In [1]: import numpy as np

In [2]: np.set_printoptions(suppress=True, linewidth=200)

In [3]: E = np.diag(3 * np.array([0, -3, 1, -3, 1, -3])) + np.array([[2, 2, 2, 1, -1, -1],
   ...:     [3, 0, 2, 0, 1, -2],
   ...:     [-2, 1, 0, 1, 0, 2],
   ...:     [-2, 0, 2, 3, 0, 2],
   ...:     [2, 1, -3, -2, 1, -1],
   ...:     [2, 0, -1, 0, 0, 0]])

In [4]: E
Out[4]: 
array([[ 2,  2,  2,  1, -1, -1],
       [ 3, -9,  2,  0,  1, -2],
       [-2,  1,  3,  1,  0,  2],
       [-2,  0,  2, -6,  0,  2],
       [ 2,  1, -3, -2,  4, -1],
       [ 2,  0, -1,  0,  0, -9]])

In [5]: Y = np.linalg.inv(E)

In [6]: np.round(np.linalg.inv(Y), 2) + 0
Out[6]: 
array([[ 2.,  2.,  2.,  1., -1., -1.],
       [ 3., -9.,  2.,  0.,  1., -2.],
       [-2.,  1.,  3.,  1.,  0.,  2.],
       [-2.,  0.,  2., -6.,  0.,  2.],
       [ 2.,  1., -3., -2.,  4., -1.],
       [ 2.,  0., -1.,  0.,  0., -9.]])

In [7]: round(float(np.linalg.det(E) * np.linalg.det(Y)), 2)
Out[7]: 1.0

In [8]: (np.abs(Y) > 1e-9).astype(int)
Out[8]: 
array([[1, 1, 1, 1, 1, 1],
       [1, 1, 1, 1, 1, 1],
       [1, 1, 1, 1, 1, 1],
       [1, 1, 1, 1, 1, 1],
       [1, 1, 1, 1, 1, 1],
       [1, 1, 1, 1, 1, 1]])

In [9]: np.round(np.linalg.det(E) * Y, 2)
Out[9]: 
array([[-6810., -1162.,  4574.,    98., -1412.,  2210.],
       [-2528.,  1992.,  -740.,  -168., -1130.,  -238.],
       [-3198., -1334., -5144., -1235.,  -466.,  -714.],
       [  818.,   -94., -2710.,  3751.,   228.,   136.],
       [ 1758.,  -992., -6918.,   982., -5526.,  -680.],
       [-1158.,  -110.,  1588.,   159.,  -262.,  3332.]])

In [10]: np.round(E @ Y, 2) + 0
Out[10]: 
array([[1., 0., 0., 0., 0., 0.],
       [0., 1., 0., 0., 0., 0.],
       [0., 0., 1., 0., 0., 0.],
       [0., 0., 0., 1., 0., 0.],
       [0., 0., 0., 0., 1., 0.],
       [0., 0., 0., 0., 0., 1.]])

In [11]: rng = np.random.default_rng(66)

In [12]: z = rng.permutation(6)

In [13]: z
Out[13]: array([1, 0, 5, 4, 3, 2])

In [14]: Y = E[z][:, z]

In [15]: np.trace(Y)
Out[15]: np.int64(-15)

In [16]: Y
Out[16]: 
array([[-9,  3, -2,  1,  0,  2],
       [ 2,  2, -1, -1,  1,  2],
       [ 0,  2, -9,  0,  0, -1],
       [ 1,  2, -1,  4, -2, -3],
       [ 0, -2,  2,  0, -6,  2],
       [ 1, -2,  2,  0,  1,  3]])

In [17]: np.allclose(Y, E)
Out[17]: False

In [18]: f = np.array([-2, -1, -2])

In [19]: np.correlate(E[4], E[1], "full")
Out[19]: array([ -4,   0,   7,   5, -26,  -3,  25,  17, -44,  21,  -3])

In [20]: feats = np.array([[1, -1, -1, 1, 1, -1, -1, 1],
    ...:     [1, -1, -1, 1, -1, 1, 1, -1],
    ...:     [1, 1, 1, 1, 1, 1, 1, 1],
    ...:     [1, 1, -1, -1, 1, 1, -1, -1],
    ...:     [1, -1, 1, -1, 1, -1, 1, -1],
    ...:     [1, -1, 1, -1, -1, 1, -1, 1]])

In [21]: Y = feats + rng.integers(-2, 3, (6, 2)) @ rng.integers(-2, 3, (2, 8))

In [22]: Y
Out[22]: 
array([[ 3,  2,  1,  1,  2, -2, -1, -3],
       [ 1,  3,  3,  3, -3,  1, -3, -5],
       [ 5,  7,  5,  1,  3, -1,  1, -7],
       [-3,  1,  1,  2, -4,  3, -7,  1],
       [ 1,  3,  5,  1, -1, -1, -3, -5],
       [ 1,  3,  5,  1, -3,  1, -5, -3]])

In [23]: np.abs(Y - feats).sum(axis=1)
Out[23]: array([13, 20, 26, 24, 20, 20])

In [24]: np.linalg.matrix_rank(Y - feats, tol=1e-8)
Out[24]: np.int64(2)

In [25]: blk = np.stack([feats, -3 * feats, feats[::-1]])

In [26]: blk.sum(axis=0)
Out[26]: 
array([[-1,  1,  3, -3, -3,  3,  1, -1],
       [-1,  1,  3, -3,  3, -3, -1,  1],
       [-1, -1, -3, -3, -1, -1, -3, -3],
       [-1, -1,  3,  3, -1, -1,  3,  3],
       [-1,  1, -3,  3, -3,  3, -1,  1],
       [-1,  1, -3,  3,  3, -3,  1, -1]])

In [27]: np.round(np.linalg.norm(blk, axis=(1, 2)), 2)
Out[27]: array([ 6.93, 20.78,  6.93])

In [28]: np.linalg.matrix_rank(blk)
Out[28]: array([6, 6, 6])

In [29]: np.linalg.matrix_rank(blk.reshape(3, -1))
Out[29]: np.int64(2)

In [30]: X = np.loadtxt("dump.csv", delimiter=",")

In [31]: X
Out[31]: 
array([[1., 0., 0.],
       [0., 1., 0.],
       [0., 0., 1.]])

In [32]: # row-stochastic, so 1 is an eigenvalue

In [33]: vec = np.ones(3)

In [34]: for _ in range(7):
    ...:     vec = X @ vec
    ...:     vec /= np.linalg.norm(vec)
    ...:     print(round(vec @ X @ vec, 2))
    ...: 
1.0
1.0
1.0
1.0
1.0
1.0
1.0

In [35]: np.round(np.linalg.eigvalsh(X)[-1], 2)
Out[35]: np.float64(1.0)

In [36]: vec.round(2)
Out[36]: array([0.58, 0.58, 0.58])

In [37]: np.round(np.linalg.det(X[::-1]), 2)
Out[37]: np.float64(-1.0)

In [38]: np.poly(X)
Out[38]: array([ 1., -3.,  3., -1.])

In [39]: round(np.linalg.eigvals(X).sum().real, 2)
Out[39]: np.float64(3.0)

In [40]: np.einsum("ii->", X)
Out[40]: np.float64(3.0)

In [41]: np.einsum("ij,ji->", X, X)
Out[41]: np.float64(3.0)

In [42]: arr = np.load("case6.npy")

In [43]: arr
Out[43]: 
array([[ 5.  ,  0.99,  4.97,  4.97],
       [ 4.98,  1.  ,  4.99,  5.06],
       [ 5.04,  0.94,  5.06,  4.96],
       [ 4.93,  0.97,  5.01,  4.97],
       [ 4.96,  0.95,  4.98,  4.92],
       [ 4.96,  1.07,  5.01,  4.97],
       [ 4.98,  0.92,  4.93,  5.02],
       [ 5.  ,  0.98,  4.88,  4.96],
       [ 4.94,  0.95,  4.85,  5.07],
       [ 4.96,  1.05,  5.09,  4.95],
       [ 5.01,  0.98,  5.  ,  5.  ],
       [-3.03, -0.98, -5.05,  1.94],
       [-2.99, -0.99, -4.93,  1.96],
       [-3.01, -1.01, -4.97,  2.05],
       [-2.92, -0.96, -4.95,  1.97],
       [-3.01, -0.94, -5.  ,  1.89],
       [-3.  , -0.99, -4.95,  1.96],
       [-2.95, -1.  , -4.95,  1.92],
       [-3.  , -1.01, -4.95,  2.07],
       [-3.12, -0.97, -4.99,  1.98],
       [-2.95, -0.98, -4.95,  1.99],
       [-2.99, -1.  , -4.98,  1.97]])

In [44]: Z = arr[[10, 16]].astype(float)

In [45]: for _ in range(3):
    ...:     z = np.linalg.norm(arr[:, None] - Z, axis=-1).argmin(axis=1)
    ...:     Z = np.array([arr[z == j].mean(axis=0) for j in range(2)])
    ...: 

In [46]: z
Out[46]: array([0, 0, 0, 0, 0, 0, 0, 0, 0, 0, 0, 1, 1, 1, 1, 1, 1, 1, 1, 1, 1, 1])

In [47]: Z.round(2)
Out[47]: 
array([[ 4.98,  0.98,  4.98,  4.99],
       [-3.  , -0.98, -4.97,  1.97]])

In [48]: q, Rm = np.linalg.qr(arr)

In [49]: np.allclose(Rm.T @ Rm, arr.T @ arr)
Out[49]: True

In [50]: q.shape, Rm.shape
Out[50]: ((22, 4), (4, 4))

In [51]: m1 = np.loadtxt("out8.csv", delimiter=",")

In [52]: m1.round(2)
Out[52]: 
array([[ 5.13, -6.12, -0.22, -5.46, -2.18,  1.31],
       [ 3.31, -6.24, -1.6 , -5.9 , -3.4 ,  1.07],
       [ 3.85, -6.25, -1.22, -5.81, -3.08,  1.15],
       [-7.17, -0.05, -5.14, -1.27, -4.43, -0.97],
       [-1.24,  5.93,  2.87,  5.93,  4.4 , -0.76],
       [-2.55,  6.18,  2.1 ,  5.96,  3.81, -0.97],
       [-6.85,  5.39, -1.46,  4.41,  0.5 , -1.47],
       [ 2.62, -6.19, -2.05, -5.96, -3.77,  0.98],
       [-7.86,  4.12, -2.99,  2.92, -1.23, -1.48],
       [-7.91,  1.6 , -4.62,  0.31, -3.44, -1.23],
       [ 7.75, -1.11,  4.81,  0.17,  3.77,  1.16],
       [-7.11,  5.18, -1.78,  4.15,  0.15, -1.48],
       [-7.05, -0.25, -5.18, -1.46, -4.53, -0.93],
       [-7.74,  4.38, -2.73,  3.22, -0.92, -1.49],
       [-7.33,  0.21, -5.08, -1.03, -4.29, -1.01],
       [-3.26, -3.93, -4.81, -4.63, -5.41, -0.05],
       [-4.52,  6.21,  0.72,  5.66,  2.64, -1.24],
       [ 0.79, -5.81, -3.12, -5.88, -4.57,  0.69],
       [-7.04, -0.27, -5.18, -1.48, -4.54, -0.93],
       [ 3.58, -6.25, -1.41, -5.86, -3.25,  1.11],
       [-8.06,  3.39, -3.59,  2.13, -1.99, -1.43],
       [-1.42, -4.97, -4.16, -5.38, -5.19,  0.31],
       [-1.68,  6.03,  2.63,  5.96,  4.22, -0.83],
       [-5.37,  6.06,  0.01,  5.36,  1.98, -1.34],
       [-6.99,  5.28, -1.64,  4.27,  0.31, -1.48],
       [ 8.06, -2.25,  4.31, -0.96,  2.97,  1.32],
       [ 7.85, -1.4 ,  4.7 , -0.11,  3.58,  1.2 ],
       [-1.93, -4.72, -4.36, -5.21, -5.28,  0.21],
       [ 4.52, -6.21, -0.72, -5.66, -2.64,  1.24],
       [ 6.46, -5.64,  1.03, -4.74, -0.95,  1.44],
       [ 3.75, -6.25, -1.29, -5.83, -3.14,  1.14],
       [-5.56,  6.01, -0.15,  5.27,  1.82, -1.36],
       [-7.93,  1.67, -4.59,  0.38, -3.4 , -1.24]])

In [53]: # looks like rank 2

In [54]: U, sig, Vh = np.linalg.svd(m1, full_matrices=False)

In [55]: np.round(np.abs(Vh[0]), 2)
Out[55]: array([0.6 , 0.59, 0.05, 0.51, 0.15, 0.14])

In [56]: np.round(Vh @ Vh.T, 2) + 0
Out[56]: 
array([[1., 0., 0., 0., 0., 0.],
       [0., 1., 0., 0., 0., 0.],
       [0., 0., 1., 0., 0., 0.],
       [0., 0., 0., 1., 0., 0.],
       [0., 0., 0., 0., 1., 0.],
       [0., 0., 0., 0., 0., 1.]])

In [57]: np.round(U.T @ U, 2) + 0
Out[57]: 
array([[1., 0., 0., 0., 0., 0.],
       [0., 1., 0., 0., 0., 0.],
       [0., 0., 1., 0., 0., 0.],
       [0., 0., 0., 1., 0., 0.],
       [0., 0., 0., 0., 1., 0.],
       [0., 0., 0., 0., 0., 1.]])

In [58]: np.allclose(U * sig @ Vh, m1)
Out[58]: True

In [59]: np.abs(U[:, 0]).round(6).argmax()
Out[59]: np.int64(31)

In [60]: np.round(np.cumsum(sig ** 2) / np.sum(sig ** 2), 2)
Out[60]: array([0.62, 1.  , 1.  , 1.  , 1.  , 1.  ])

In [61]: cen = m1 - m1.mean(axis=0)

In [62]: evecs = np.linalg.svd(cen)[2][:2]

In [63]: Y = cen - cen @ evecs.T @ evecs

In [64]: np.round(np.diag(evecs.T @ evecs), 2)
Out[64]: array([0.66, 0.39, 0.28, 0.36, 0.29, 0.02])

In [65]: np.round(Y.std(axis=0), 2) + 0
Out[65]: array([0., 0., 0., 0., 0., 0.])

In [66]: np.round(np.cov(cen @ evecs.T, rowvar=False), 2) + 0
Out[66]: 
array([[63.79,  0.  ],
       [ 0.  , 32.08]])

In [67]: np.round((cen @ evecs.T).std(axis=0), 2)
Out[67]: array([7.86, 5.58])

In [68]: vec = np.array([3, 1, 2, -4, -2, 4])

In [69]: np.linalg.norm(m1 @ vec) <= np.linalg.norm(m1, 2) * np.linalg.norm(vec) + 1e-9
Out[69]: np.True_

In [70]: np.round(m1 @ np.eye(6)[1], 2)
Out[70]: 
array([-6.12, -6.24, -6.25, -0.05,  5.93,  6.18,  5.39, -6.19,  4.12,  1.6 , -1.11,  5.18, -0.25,  4.38,  0.21, -3.93,  6.21, -5.81, -0.27, -6.25,  3.39, -4.97,  6.03,  6.06,  5.28, -2.25, -1.4 ,
       -4.72, -6.21, -5.64, -6.25,  6.01,  1.67])

In [71]: np.sign((m1 @ vec).round(6))
Out[71]: array([ 1.,  1.,  1., -1., -1., -1., -1.,  1., -1., -1.,  1., -1., -1., -1., -1.,  1., -1.,  1., -1.,  1., -1.,  1., -1., -1., -1.,  1.,  1.,  1.,  1.,  1.,  1., -1., -1.])

In [72]: data = np.loadtxt("mat.csv", delimiter=",")

In [73]: data
Out[73]: 
array([[-1.44, 14.16, -6.32,  3.6 ,  7.51],
       [ 7.33, -1.89, -5.97,  3.69,  5.22],
       [ 6.32, -1.21, -5.8 ,  2.79,  5.3 ],
       [-1.89, 13.15, -5.5 ,  2.25,  7.9 ],
       [ 6.07, -3.36, -5.64,  4.04,  6.87],
       [-0.12, 14.91, -5.18,  2.16,  7.72],
       [ 7.13, -0.37, -5.69,  4.75,  5.99],
       [-0.47, 13.8 , -4.01,  2.27,  7.  ],
       [-2.03, 15.3 , -6.28,  0.64,  8.36],
       [ 0.01, 15.55, -6.32,  1.98,  8.11],
       [ 8.05, -3.52, -6.19,  4.14,  7.11],
       [ 7.88, -4.95, -7.24,  4.14,  6.63],
       [-0.13, 14.53, -6.13, -0.88,  8.5 ],
       [-0.39, 12.89, -7.88,  0.77,  7.98],
       [-1.2 , 14.26, -5.03,  2.1 , 10.4 ],
       [ 7.31, -2.54, -5.19,  5.77,  6.65],
       [-0.82, 14.2 , -6.34,  2.46,  8.08],
       [-1.13, 13.79, -6.31,  1.36,  7.89],
       [ 5.28, -3.09, -6.05,  4.11,  4.58],
       [-0.72, 14.24, -7.16,  2.63,  7.1 ],
       [ 5.52, -1.06, -6.28,  5.86,  5.43],
       [ 7.91, -2.3 , -8.21,  3.54,  8.47],
       [-0.25, 14.73, -6.64,  1.09,  6.55]])

In [74]: q, evecs = np.linalg.qr(data[:, :2])[0], np.linalg.qr(data[:, 2:])[0]

In [75]: sig = np.linalg.svd(q.T @ evecs, compute_uv=False)

In [76]: (sig > 0.9).sum()
Out[76]: np.int64(1)

In [77]: round(float(np.linalg.norm(q @ q.T - evecs @ evecs.T, 2)), 2)
Out[77]: 1.0

In [78]: W0 = np.array([[-3.01, -0.08, -5.97], [-3.0, -0.04, -6.03]])

In [79]: np.linalg.matrix_rank(W0, rtol=0.1)
Out[79]: np.int64(1)

In [80]: np.round(np.linalg.norm(W0, 2) / np.linalg.norm(W0), 2)
Out[80]: np.float64(1.0)

In [81]: def softmax(z):
    ...:     e = np.exp(z - z.max(axis=-1, keepdims=True))
    ...:     return e / e.sum(axis=-1, keepdims=True)
    ...: 

In [82]: np.round(softmax(W0).sum(axis=1), 2)
Out[82]: array([1., 1.])

In [83]: np.round(softmax(W0[1] + -2), 2) + 0
Out[83]: array([0.05, 0.95, 0.  ])

In [84]: att = W0 @ W0.T / np.sqrt(3)

In [85]: np.round(softmax(att), 2)
Out[85]: 
array([[0.45, 0.55],
       [0.45, 0.55]])

In [86]: mat = np.load("m.npy")

In [87]: mat
Out[87]: 
array([[-2,  0,  2],
       [-2,  0,  2],
       [-1,  1,  3],
       [-2,  0,  2],
       [-2,  0,  2],
       [ 0,  2,  4]])

In [88]: # null space of dimension 1

In [89]: w1 = np.array([[0, 2, -1, -1, -1], [-1, -1, -2, 2, 2], [0, 1, 2, 2, -1]])

In [90]: c = np.array([-1, -1, 2, 2, 2])

In [91]: hid = np.maximum(mat @ w1 + c, 0)

In [92]: hid
Out[92]: 
array([[ 0,  0,  8,  8,  2],
       [ 0,  0,  8,  8,  2],
       [ 0,  0,  7, 11,  2],
       [ 0,  0,  8,  8,  2],
       [ 0,  0,  8,  8,  2],
       [ 0,  1,  6, 14,  2]])

In [93]: np.linalg.matrix_rank(hid)
Out[93]: np.int64(3)

In [94]: Z = np.array([[-2, 2], [-2, 0], [2, 1], [2, 2], [-2, -2]])

In [95]: w1 @ Z
Out[95]: 
array([[-6, -1],
       [ 0, -4],
       [ 8,  8]])
